In [1]: import numpy as np

In [2]: np.set_printoptions(precision=2, suppress=True, linewidth=100)

In [3]: data = np.load("sample15.npy")

In [4]: data
Out[4]: 
array([[-0.4 ,  0.1 ,  0.1 ,  1.2 ,  0.  ,  0.9 , -0.1 , -0.4 , -1.  ],
       [-0.3 , -1.  ,  0.9 , -2.1 , -0.9 , -1.  , -1.6 ,  0.9 , -2.1 ],
       [-0.5 , -0.3 ,  0.2 , -0.8 , -0.3 ,  0.7 , -0.8 , -0.6 ,  0.9 ],
       [-1.9 ,  0.4 ,  2.3 ,  0.3 , -0.7 , -0.7 , -0.6 , -0.2 ,  0.4 ],
       [-0.4 ,  1.6 ,  0.5 , -0.4 , -0.8 ,  0.8 ,  0.  ,  2.1 , -1.7 ],
       [ 0.9 ,  0.1 ,  1.8 , -2.8 ,  0.6 ,  2.2 , -0.2 , -0.7 ,  0.1 ],
       [-1.9 ,  1.3 , -1.6 , -0.6 , -0.1 , -0.6 ,  0.7 , -1.7 , -0.6 ],
       [ 0.1 , -0.7 , -0.7 ,  0.4 , -0.2 ,  1.1 , -1.1 , -1.2 ,  0.1 ],
       [-0.4 ,  0.  , -0.1 ,  0.8 , -2.1 ,  1.6 , -0.1 , -1.4 , -1.8 ],
       [-0.2 , -1.5 ,  1.2 ,  0.1 , -0.7 , -0.9 , -0.6 , -1.7 , -1.5 ],
       [-0.4 , -1.86, -0.46,  1.93,  0.62,  1.09, -0.9 , -0.65, -0.89],
       [-0.4 , -1.9 , -0.6 ,  1.9 ,  0.7 ,  1.1 , -1.  , -0.7 , -0.9 ]])

In [5]: def softmax(z):
   ...:     e = np.exp(z - z.max(axis=-1, keepdims=True))
   ...:     return e / e.sum(axis=-1, keepdims=True)
   ...: 

In [6]: softmax(data).sum(axis=1)
Out[6]: array([1., 1., 1., 1., 1., 1., 1., 1., 1., 1., 1., 1.])

In [7]: np.round(softmax(10 * data[11]), 2) + 0
Out[7]: array([0., 0., 0., 1., 0., 0., 0., 0., 0.])

In [8]: att = data @ data.T / np.sqrt(9)

In [9]: softmax(att).round(6).argmax(axis=1)
Out[9]: array([ 8,  1,  5,  3,  4,  5,  6, 11,  8,  9, 11, 11])

In [10]: vec = np.array([1, 2, 2, 3, 2, 0, 2, 0, 1])

In [11]: y = data @ vec

In [12]: np.round(np.linalg.solve(data.T @ data, data.T @ y), 2) + 0
Out[12]: array([1., 2., 2., 3., 2., 0., 2., 0., 1.])

In [13]: rng = np.random.default_rng(7280)

In [14]: y = y + 0.05 * rng.normal(size=12)

In [15]: y
Out[15]: 
array([  2.47, -13.9 ,  -4.43,   2.27,  -0.74,  -2.79,  -3.63,  -3.98,  -4.37,  -4.62,  -0.66,
        -1.26])

In [16]: b, *_ = np.linalg.lstsq(data, y)

In [17]: round(np.linalg.norm(y - data @ b), 2)
Out[17]: np.float64(0.11)

In [18]: [round(float(np.linalg.norm(np.linalg.solve(data.T @ data + lam * np.eye(9), data.T @ y))), 2) for lam in (0, 1, 10, 100)]
Out[18]: [5.22, 4.46, 2.55, 0.62]

In [19]: b.round()
Out[19]: array([ 1.,  2.,  2.,  3.,  2., -0.,  2., -0.,  1.])

In [20]: np.round(data.T @ (y - data @ b), 2) + 0
Out[20]: array([0., 0., 0., 0., 0., 0., 0., 0., 0.])

In [21]: labels = rng.permutation(9)

In [22]: B = data[:, labels] * rng.choice([-1, 1], 9)

In [23]: B
Out[23]: 
array([[-0.1 ,  0.4 ,  0.1 , -0.  ,  0.1 ,  0.4 , -1.2 ,  1.  , -0.9 ],
       [-1.6 ,  0.3 ,  0.9 ,  0.9 , -1.  , -0.9 ,  2.1 ,  2.1 ,  1.  ],
       [-0.8 ,  0.5 ,  0.2 ,  0.3 , -0.3 ,  0.6 ,  0.8 , -0.9 , -0.7 ],
       [-0.6 ,  1.9 ,  2.3 ,  0.7 ,  0.4 ,  0.2 , -0.3 , -0.4 ,  0.7 ],
       [ 0.  ,  0.4 ,  0.5 ,  0.8 ,  1.6 , -2.1 ,  0.4 ,  1.7 , -0.8 ],
       [-0.2 , -0.9 ,  1.8 , -0.6 ,  0.1 ,  0.7 ,  2.8 , -0.1 , -2.2 ],
       [ 0.7 ,  1.9 , -1.6 ,  0.1 ,  1.3 ,  1.7 ,  0.6 ,  0.6 ,  0.6 ],
       [-1.1 , -0.1 , -0.7 ,  0.2 , -0.7 ,  1.2 , -0.4 , -0.1 , -1.1 ],
       [-0.1 ,  0.4 , -0.1 ,  2.1 ,  0.  ,  1.4 , -0.8 ,  1.8 , -1.6 ],
       [-0.6 ,  0.2 ,  1.2 ,  0.7 , -1.5 ,  1.7 , -0.1 ,  1.5 ,  0.9 ],
       [-0.9 ,  0.4 , -0.46, -0.62, -1.86,  0.65, -1.93,  0.89, -1.09],
       [-1.  ,  0.4 , -0.6 , -0.7 , -1.9 ,  0.7 , -1.9 ,  0.9 , -1.1 ]])

In [24]: left, _, Vh = np.linalg.svd(data.T @ B)

In [25]: np.round(np.linalg.lstsq(data, B)[0], 2) + 0
Out[25]: 
array([[ 0., -1.,  0.,  0.,  0.,  0.,  0.,  0.,  0.],
       [ 0.,  0.,  0.,  0.,  1.,  0.,  0.,  0.,  0.],
       [ 0.,  0.,  1.,  0.,  0.,  0.,  0.,  0.,  0.],
       [ 0.,  0.,  0.,  0.,  0.,  0., -1.,  0.,  0.],
       [ 0.,  0.,  0., -1.,  0.,  0.,  0.,  0.,  0.],
       [ 0.,  0.,  0.,  0.,  0.,  0.,  0.,  0., -1.],
       [ 1.,  0.,  0.,  0.,  0.,  0.,  0.,  0.,  0.],
       [ 0.,  0.,  0.,  0.,  0., -1.,  0.,  0.,  0.],
       [ 0.,  0.,  0.,  0.,  0.,  0.,  0., -1.,  0.]])

In [26]: labels
Out[26]: array([6, 0, 2, 4, 1, 7, 3, 8, 5])

In [27]: F = np.load("mat.npy")

In [28]: F
Out[28]: 
array([[ 1,  0,  0,  0,  0,  0,  0,  0,  0,  0,  0,  0,  0],
       [-2,  1,  0,  0,  0,  0,  0,  0,  0,  0,  0,  0,  0],
       [ 1,  0,  1,  0,  0,  0,  0,  0,  0,  0,  0,  0,  0],
       [ 1,  0,  0,  1,  0,  0,  0,  0,  0,  0,  0,  0,  0],
       [-2,  1,  1,  2,  1,  0,  0,  0,  0,  0,  0,  0,  0],
       [ 1, -1,  1, -1,  0,  1,  0,  0,  0,  0,  0,  0,  0],
       [-1,  0,  0,  1, -2,  1,  1,  0,  0,  0,  0,  0,  0],
       [-2, -2,  2,  0, -1,  1,  0,  1,  0,  0,  0,  0,  0],
       [-2,  0, -1,  0,  0, -2,  2,  2,  1,  0,  0,  0,  0],
       [-2, -1,  2,  1,  1,  2, -2,  1, -1,  1,  0,  0,  0],
       [-2,  2,  1, -2,  0,  2, -2, -2, -2,  0,  1,  0,  0],
       [-2,  1,  2, -2, -2,  1,  1,  1,  2,  1, -2,  1,  0],
       [-1, -1,  0,  0, -2,  0, -1,  1, -1, -2, -1,  2,  1]])

In [29]: round(np.linalg.norm(F, 2) / np.linalg.norm(F), 2)
Out[29]: np.float64(0.56)

In [30]: [round(float(x), 2) for x in np.linalg.svd(F, compute_uv=False)[:3]]
Out[30]: [7.26, 6.29, 4.73]

In [31]: np.argsort(-np.linalg.norm(F, axis=0).round(6), kind="stable")[:3]
Out[31]: array([0, 2, 3])

In [32]: np.linalg.matrix_rank(F, rtol=0.1)
Out[32]: np.int64(9)

In [33]: B = np.array([[5, -1], [-3, 4]])

In [34]: basis = np.array([[-3, 3, 0], [1, -3, 3], [-3, 0, -1]])

In [35]: A = np.kron(B, basis)

In [36]: A
Out[36]: 
array([[-15,  15,   0,   3,  -3,   0],
       [  5, -15,  15,  -1,   3,  -3],
       [-15,   0,  -5,   3,   0,   1],
       [  9,  -9,   0, -12,  12,   0],
       [ -3,   9,  -9,   4, -12,  12],
       [  9,   0,   3, -12,   0,  -4]])

In [37]: Q, r_ = np.linalg.qr(A)

In [38]: Q
Out[38]: 
array([[-0.59,  0.29,  0.55, -0.35,  0.18, -0.33],
       [ 0.2 , -0.63,  0.55,  0.12, -0.38, -0.33],
       [-0.59, -0.5 , -0.37, -0.35, -0.3 ,  0.22],
       [ 0.35, -0.18, -0.33, -0.59,  0.29, -0.55],
       [-0.12,  0.38, -0.33,  0.2 , -0.63, -0.55],
       [ 0.35,  0.3 ,  0.22, -0.59, -0.5 ,  0.37]])

In [39]: np.trace(Q @ Q.T)
Out[39]: np.float64(6.0)

In [40]: np.abs(np.diag(r_))
Out[40]: array([25.42, 18.82, 13.67, 12.71,  9.41,  6.84])

In [41]: np.round(Q @ r_, 2) + 0
Out[41]: 
array([[-15.,  15.,   0.,   3.,  -3.,   0.],
       [  5., -15.,  15.,  -1.,   3.,  -3.],
       [-15.,   0.,  -5.,   3.,   0.,   1.],
       [  9.,  -9.,   0., -12.,  12.,   0.],
       [ -3.,   9.,  -9.,   4., -12.,  12.],
       [  9.,   0.,   3., -12.,   0.,  -4.]])
